$ ipython --no-banner

In [1]: import numpy as np

In [2]: import numpy.linalg as la

In [3]: np.set_printoptions(suppress=True, linewidth=140)

In [4]: def tidy(a):
   ...:     return np.round(a, 2) + 0
   ...: 

In [5]: rng = np.random.default_rng(24)

In [6]: idx = rng.integers(0, 2, 4)

In [7]: M = np.array([[1, 0, -3, 1], [1, -2, -3, 2], [0, -1, -1, -3], [-3, 0, 0, -3]]) * (idx[:, None] == idx)

In [8]: M
Out[8]: 
array([[ 1,  0,  0,  1],
       [ 1, -2,  0,  2],
       [ 0,  0, -1,  0],
       [-3,  0,  0, -3]])

In [9]: # rows and columns are dependent

In [10]: np.allclose(M[:-1].T @ la.lstsq(M[:-1].T, M[-1])[0], M[-1])
Out[10]: True

In [11]: la.lstsq(M[:-1].T, M[-1])[2]
Out[11]: np.int32(3)

In [12]: tidy(np.sort(la.eigvals(M).real))
Out[12]: array([-2., -2., -1.,  0.])

In [13]: tidy(la.det(M))
Out[13]: np.float64(0.0)

In [14]: np.flatnonzero(la.matrix_power((M != 0) + (M.T != 0) + np.eye(4), 4)[2])
Out[14]: array([2])

In [15]: M @ M
Out[15]: 
array([[-2,  0,  0, -2],
       [-7,  4,  0, -9],
       [ 0,  0,  1,  0],
       [ 6,  0,  0,  6]])

In [16]: M2 = np.array([[-1, 3, 3], [-2, -1, 2]])

In [17]: W2 = np.kron(M2, M)

In [18]: la.matrix_rank(W2)
Out[18]: np.int64(6)

In [19]: W2.shape
Out[19]: (8, 12)

In [20]: m1 = np.array([[0.0, 1.0, 1.0, 1.0],
    ...:     [1.0, 0.0, 1.0, 1.0],
    ...:     [1.0, 1.0, 0.0, 1.0],
    ...:     [1.0, 1.0, 1.0, 0.0]])

In [21]: (m1 + m1.T) / 2
Out[21]: 
array([[0., 1., 1., 1.],
       [1., 0., 1., 1.],
       [1., 1., 0., 1.],
       [1., 1., 1., 0.]])

In [22]: np.allclose(m1, m1.T)
Out[22]: True

In [23]: tidy(np.abs(la.eigvals(m1)).max())
Out[23]: np.float64(3.0)

In [24]: ev, vecs = la.eig(m1)

In [25]: tidy(m1 @ vecs[:, 0] - ev[0] * vecs[:, 0])
Out[25]: array([0., 0., 0., 0.])

In [26]: tidy(np.sort(la.eigvals(m1 @ m1)))
Out[26]: array([1., 1., 1., 9.])

In [27]: tidy(np.prod(ev))
Out[27]: np.float64(-3.0)

In [28]: m1 @ m1
Out[28]: 
array([[3., 2., 2., 2.],
       [2., 3., 2., 2.],
       [2., 2., 3., 2.],
       [2., 2., 2., 3.]])

In [29]: np.argwhere(np.triu(m1))
Out[29]: 
array([[0, 1],
       [0, 2],
       [0, 3],
       [1, 2],
       [1, 3],
       [2, 3]])

In [30]: low = np.diag(m1.sum(axis=1)) - m1

In [31]: (la.eigvalsh(low) < 1e-8).sum()
Out[31]: np.int64(1)

In [32]: low @ np.ones(4)
Out[32]: array([0., 0., 0., 0.])

In [33]: round(la.det(low[1:, 1:]))
Out[33]: 16

In [34]: ev, vecs = la.eigh(m1)

In [35]: vec = np.array([3, 4, 8, 2])

In [36]: (np.sign(vecs[:, -1].round(6)) == np.sign(vecs[0, -1].round(6))).astype(int)
Out[36]: array([1, 1, 1, 1])

In [37]: tidy(la.eigvalsh(m1[1:, 1:]))
Out[37]: array([-1., -1.,  2.])

In [38]: np.abs(m1).sum(axis=1).max(), np.abs(ev).max()
Out[38]: (np.float64(3.0), np.float64(3.0))

In [39]: np.sort(np.abs(np.fft.fft(m1[0]))), tidy(np.sort(la.svd(m1, compute_uv=False)))
Out[39]: (array([1., 1., 1., 3.]), array([1., 1., 1., 3.]))

In [40]: m1 @ np.ones(4)
Out[40]: array([3., 3., 3., 3.])

In [41]: np.allclose(m1 @ m1.T, m1.T @ m1)
Out[41]: True

In [42]: m1 @ (-1.0) ** np.arange(4)
Out[42]: array([-1.,  1., -1.,  1.])

In [43]: W0 = np.array([[1, -1, -1, 1, -1, 1, 1, -1],
    ...:     [1, -1, 1, -1, 1, -1, 1, -1],
    ...:     [1, -1, 1, -1, -1, 1, -1, 1],
    ...:     [1, 1, -1, -1, -1, -1, 1, 1],
    ...:     [1, -1, -1, 1, 1, -1, -1, 1]])

In [44]: W0
Out[44]: 
array([[ 1, -1, -1,  1, -1,  1,  1, -1],
       [ 1, -1,  1, -1,  1, -1,  1, -1],
       [ 1, -1,  1, -1, -1,  1, -1,  1],
       [ 1,  1, -1, -1, -1, -1,  1,  1],
       [ 1, -1, -1,  1,  1, -1, -1,  1]])

In [45]: cov = W0.T @ W0

In [46]: tidy(la.eigvalsh(cov)[::-1])
Out[46]: array([8., 8., 8., 8., 8., 0., 0., 0.])

In [47]: np.trace(cov), (W0 ** 2).sum()
Out[47]: (np.int64(40), np.int64(40))

In [48]: np.diag(cov)
Out[48]: array([5, 5, 5, 5, 5, 5, 5, 5])

In [49]: np.allclose(cov, cov.T)
Out[49]: True

In [50]: tidy(la.svd(W0, compute_uv=False) ** 2)
Out[50]: array([8., 8., 8., 8., 8.])

In [51]: (W0 @ W0.T).shape
Out[51]: (5, 5)

In [52]: left, sv, VT = la.svd(M)

In [53]: vecs = VT[:(sv > 1e-8).sum()]

In [54]: vec = M[0] + 4 * M[2] + rng.integers(2) * np.eye(4)[2]

In [55]: vec
Out[55]: array([ 1.,  0., -3.,  1.])

In [56]: tidy(la.norm(vec - vecs.T @ vecs @ vec))
Out[56]: np.float64(0.0)

In [57]: tidy(np.diag(vecs.T @ vecs))
Out[57]: array([0.56, 0.89, 1.  , 0.56])

In [58]: np.allclose(vecs.T @ vecs @ vec, vec)
Out[58]: True

In [59]: vec = np.array([3, 3, 8, 5, 2, 2, 1, 1])

In [60]: W0 @ vec
Out[60]: array([-3,  3,  3, -9, -3])

In [61]: np.einsum("ij,j->i", W0, vec)
Out[61]: array([-3,  3,  3, -9, -3])

In [62]: vec @ W0
ValueError: matmul: Input operand 1 has a mismatch in its core dimension 0, with gufunc signature (n?,k),(k,m?)->(n?,m?) (size 5 is different from 8)


In [63]: (M + M.T) / 2
Out[63]: 
array([[ 1. ,  0.5,  0. , -1. ],
       [ 0.5, -2. ,  0. ,  1. ],
       [ 0. ,  0. , -1. ,  0. ],
       [-1. ,  1. ,  0. , -3. ]])

In [64]: M @ M
Out[64]: 
array([[-2,  0,  0, -2],
       [-7,  4,  0, -9],
       [ 0,  0,  1,  0],
       [ 6,  0,  0,  6]])

In [65]: (M - M.T) / 2
Out[65]: 
array([[ 0. , -0.5,  0. ,  2. ],
       [ 0.5,  0. ,  0. ,  1. ],
       [ 0. ,  0. ,  0. ,  0. ],
       [-2. , -1. ,  0. ,  0. ]])

In [66]: np.trace(M)
Out[66]: np.int64(-5)

In [67]: tidy(la.det(M))
Out[67]: np.float64(0.0)

In [68]: tidy(np.abs(la.eigvals(M)).max())
Out[68]: np.float64(2.0)

In [69]: data = np.array([[-0.1, -0.1, 0.2, -0.2],
    ...:     [-0.7, -0.3, 0.6, -0.2],
    ...:     [0.8, -0.6, 1.4, -0.5]])

In [70]: data[:, 0] *= 3

In [71]: tidy(data)
Out[71]: 
array([[-0.3, -0.1,  0.2, -0.2],
       [-2.1, -0.3,  0.6, -0.2],
       [ 2.4, -0.6,  1.4, -0.5]])

In [72]: T = np.stack([data, 5 * data, data[::-1]])

In [73]: la.matrix_rank(T)
Out[73]: array([3, 3, 3])

In [74]: (T @ data.T).shape
Out[74]: (3, 3, 3)

In [75]: la.matrix_rank(T.reshape(3, -1))
Out[75]: np.int64(2)

In [76]: tidy(np.einsum("bij,cij->bc", T, T))
Out[76]: 
array([[ 13.41,  67.05,   4.34],
       [ 67.05, 335.25,  21.7 ],
       [  4.34,  21.7 ,  13.41]])

In [77]: M2 = W0 / la.norm(W0, axis=1, keepdims=True)

In [78]: cov = M2 @ M2.T

In [79]: np.degrees(np.arccos(np.clip(cov[1, 3], -1, 1)))
Out[79]: np.float64(90.0)

In [80]: tidy(cov[1])
Out[80]: array([0., 1., 0., 0., 0.])

In [81]: tidy(la.norm(M2, axis=1))
Out[81]: array([1., 1., 1., 1., 1.])

In [82]: tidy(cov)
Out[82]: 
array([[1., 0., 0., 0., 0.],
       [0., 1., 0., 0., 0.],
       [0., 0., 1., 0., 0.],
       [0., 0., 0., 1., 0.],
       [0., 0., 0., 0., 1.]])

In [83]: cov = data.T @ data

In [84]: tidy(np.trace(cov)), tidy((data ** 2).sum())
Out[84]: (np.float64(13.41), np.float64(13.41))

In [85]: tidy(la.svd(data, compute_uv=False) ** 2)
Out[85]: array([10.94,  2.46,  0.01])

In [86]: la.matrix_rank(cov)
Out[86]: np.int64(3)

In [87]: la.matrix_rank(data, rtol=0.1)
Out[87]: np.int64(2)

In [88]: np.argsort(-la.norm(data, axis=0).round(6), kind="stable")[:3]
Out[88]: array([0, 2, 1])

In [89]: tidy(la.norm(data, 2) / la.norm(data))
Out[89]: np.float64(0.9)

In [90]: mat = np.load("run0.npy")

In [91]: mat
Out[91]: 
array([[ 0, -9,  0,  0,  0],
       [ 0,  0,  0,  0,  9],
       [ 0,  0, -3,  0,  0],
       [ 0,  0,  0,  6,  0],
       [-5,  0,  0,  0,  0]])

In [92]: tidy(la.norm(mat[1], 1)), tidy(la.norm(mat[1], np.inf))
Out[92]: (np.float64(9.0), np.float64(9.0))

In [93]: la.norm(mat, axis=2)
AxisError: axis 2 is out of bounds for array of dimension 2


In [94]: tidy(la.norm(mat, axis=0))
Out[94]: array([5., 9., 3., 6., 9.])

In [95]: mat[1] @ mat[4]
Out[95]: np.int64(0)

In [96]: hat = np.triu(np.array([[5, -1, -3, -2, -2],
    ...:     [4, 2, 1, 5, 4],
    ...:     [-3, -4, -4, 3, 5],
    ...:     [0, 1, -2, 5, -1],
    ...:     [1, 1, 0, -2, -5]]), 1) + np.eye(5)

In [97]: M2 = hat @ mat @ la.inv(hat)

In [98]: tidy(np.poly(M2))
Out[98]: array([   1.,   -3.,  -18., -405., 1215., 7290.])

In [99]: M2
Out[99]: 
array([[  10.,    1.,   38., -111., -294.],
       [ -20.,  -20.,  -43.,  219.,  483.],
       [ -25.,  -25.,  -53.,  252.,  567.],
       [   5.,    5.,   10.,  -39.,  -99.],
       [  -5.,   -5.,  -10.,   45.,  105.]])

In [100]: la.matrix_rank(M2)
Out[100]: np.int64(5)

In [101]: tidy(la.det(M2))
Out[101]: np.float64(-7290.0)

In [102]: O, R = la.qr(mat)

In [103]: np.trace(O @ O.T)
Out[103]: np.float64(5.0)

In [104]: O.shape, R.shape
Out[104]: ((5, 5), (5, 5))

In [105]: O
Out[105]: 
array([[ 0.,  1.,  0.,  0.,  0.],
       [-0.,  0.,  0.,  0.,  1.],
       [-0.,  0.,  1.,  0.,  0.],
       [-0.,  0., -0.,  1.,  0.],
       [ 1.,  0., -0., -0.,  0.]])

In [106]: (mat != 0).astype(int)
Out[106]: 
array([[0, 1, 0, 0, 0],
       [0, 0, 0, 0, 1],
       [0, 0, 1, 0, 0],
       [0, 0, 0, 1, 0],
       [1, 0, 0, 0, 0]])

In [107]: tidy(np.sort(la.eigvals(mat).real))
Out[107]: array([-3.7, -3.7, -3. ,  6. ,  7.4])

In [108]: u = np.array([-2, 0, 2, -1]) + 0.5

In [109]: E = np.outer(u, u) / (u @ u)

In [110]: tidy(E)
Out[110]: 
array([[ 0.25, -0.08, -0.42,  0.08],
       [-0.08,  0.03,  0.14, -0.03],
       [-0.42,  0.14,  0.69, -0.14],
       [ 0.08, -0.03, -0.14,  0.03]])

In [111]: M2 = E / la.norm(E, axis=1, keepdims=True)

In [112]: cov = M2 @ M2.T

In [113]: np.degrees(np.arccos(np.clip(cov[2, 0], -1, 1)))
Out[113]: np.float64(180.0)

In [114]: np.argwhere(np.triu(np.abs(cov) > 0.95, 1))
Out[114]: 
array([[0, 1],
       [0, 2],
       [0, 3],
       [1, 2],
       [1, 3],
       [2, 3]])

In [115]: vec = np.array([-5, 5, 2, 0])

In [116]: np.trace(E)
Out[116]: np.float64(1.0)

In [117]: tidy((vec - E @ vec) @ (E @ vec))
Out[117]: np.float64(0.0)

In [118]: tidy(np.eye(4) - E)
Out[118]: 
array([[ 0.75,  0.08,  0.42, -0.08],
       [ 0.08,  0.97, -0.14,  0.03],
       [ 0.42, -0.14,  0.31,  0.14],
       [-0.08,  0.03,  0.14,  0.97]])

In [119]: J = np.load("layer7.npy")

In [120]: tidy(J)
Out[120]: 
array([[ 1.22,  1.59,  2.23],
       [-2.45, -0.45,  1.67],
       [-1.22,  2.5 , -1.11]])

In [121]: vec = np.array([-2, 0, -2, 1, 2])

In [122]: y = mat @ vec

In [123]: y
Out[123]: array([ 0, 18,  6,  6, 10])

In [124]: tidy(la.solve(mat, y))
Out[124]: array([-2.,  0., -2.,  1.,  2.])

In [125]: tidy(la.solve(mat, mat[:, 0]))
Out[125]: array([1., 0., 0., 0., 0.])

In [126]: tidy(la.solve(mat, -1 * y))
Out[126]: array([ 2.,  0.,  2., -1., -2.])

In [127]: tidy(la.solve(mat.T, mat[3]))
Out[127]: array([0., 0., 0., 1., 0.])

In [128]: u, g = J[0], J[1]

In [129]: tidy(u @ u)
Out[129]: np.float64(9.0)

In [130]: p = (u @ g) / (u @ u) * u

In [131]: tidy(g - p)
Out[131]: array([-2.45, -0.45,  1.67])

In [132]: vec = np.array([-1, -3, -2, -1, -1])

In [133]: y = mat @ vec

In [134]: b, lr = np.zeros(5), 1 / la.norm(mat, 2) ** 2

In [135]: for i in range(4):
     ...:     b -= lr * mat.T @ (mat @ b - y)
     ...:     if i % 1 == 0: print(i, round(la.norm(mat @ b - y), 2))
     ...: 
0 7.18
1 5.62
2 4.64
3 3.96

In [136]: tidy(la.cond(mat))
Out[136]: np.float64(3.0)

In [137]: M2 = np.inv(J)
AttributeError: module 'numpy' has no attribute 'inv'


In [138]: M2 = la.inv(J)

In [139]: tidy(la.cond(J))
Out[139]: np.float64(1.0)

In [140]: tidy(la.det(J) * M2)
Out[140]: 
array([[-3.67,  7.35,  3.67],
       [-4.78,  1.36, -7.51],
       [-6.69, -5.01,  3.34]])

In [141]: tidy(la.inv(M2))
Out[141]: 
array([[ 1.22,  1.59,  2.23],
       [-2.45, -0.45,  1.67],
       [-1.22,  2.5 , -1.11]])

In [142]: np.allclose(M2, J.T)
Out[142]: False

In [143]: feats = np.array([[0, 0, 0, 0, 0],
     ...:     [0, 0, 0, 0, 0],
     ...:     [0, 0, 0, 1, 0],
     ...:     [0, 0, 1, 0, 0],
     ...:     [0, 0, 0, 0, 0]])

In [144]: feats
Out[144]: 
array([[0, 0, 0, 0, 0],
       [0, 0, 0, 0, 0],
       [0, 0, 0, 1, 0],
       [0, 0, 1, 0, 0],
       [0, 0, 0, 0, 0]])

In [145]: tidy(feats @ la.pinv(feats) @ feats)
Out[145]: 
array([[0., 0., 0., 0., 0.],
       [0., 0., 0., 0., 0.],
       [0., 0., 0., 1., 0.],
       [0., 0., 1., 0., 0.],
       [0., 0., 0., 0., 0.]])

In [146]: np.allclose(feats[:-1].T @ la.lstsq(feats[:-1].T, feats[-1])[0], feats[-1])
Out[146]: True

In [147]: la.lstsq(feats[:-1].T, feats[-1])[2]
Out[147]: np.int32(2)

In [148]: hat = np.triu(np.array([[3, 0, 3, 2, 0],
     ...:     [1, 0, 3, 1, 3],
     ...:     [0, 0, 1, 3, 2],
     ...:     [2, 1, 2, 0, 3],
     ...:     [0, 0, 3, 0, 3]]), 1) + np.eye(5)

In [149]: M2 = hat @ feats @ la.inv(hat)

In [150]: hat @ feats - feats @ hat
Out[150]: 
array([[ 0.,  0.,  2.,  3.,  0.],
       [ 0.,  0.,  1.,  3.,  0.],
       [ 0.,  0.,  3.,  0., -3.],
       [ 0.,  0.,  0., -3., -2.],
       [ 0.,  0.,  0.,  0.,  0.]])

In [151]: np.trace(M2), np.trace(feats)
Out[151]: (np.float64(0.0), np.int64(0))

In [152]: M2
Out[152]: 
array([[ 0.,  0.,  2., -3.,  5.],
       [ 0.,  0.,  1.,  0., -2.],
       [ 0.,  0.,  3., -8., 18.],
       [ 0.,  0.,  1., -3.,  7.],
       [ 0.,  0.,  0.,  0.,  0.]])

In [153]: la.matrix_rank(M2, rtol=0.1)
Out[153]: np.int64(1)

In [154]: tidy(la.norm(M2, 2) / la.norm(M2))
Out[154]: np.float64(1.0)
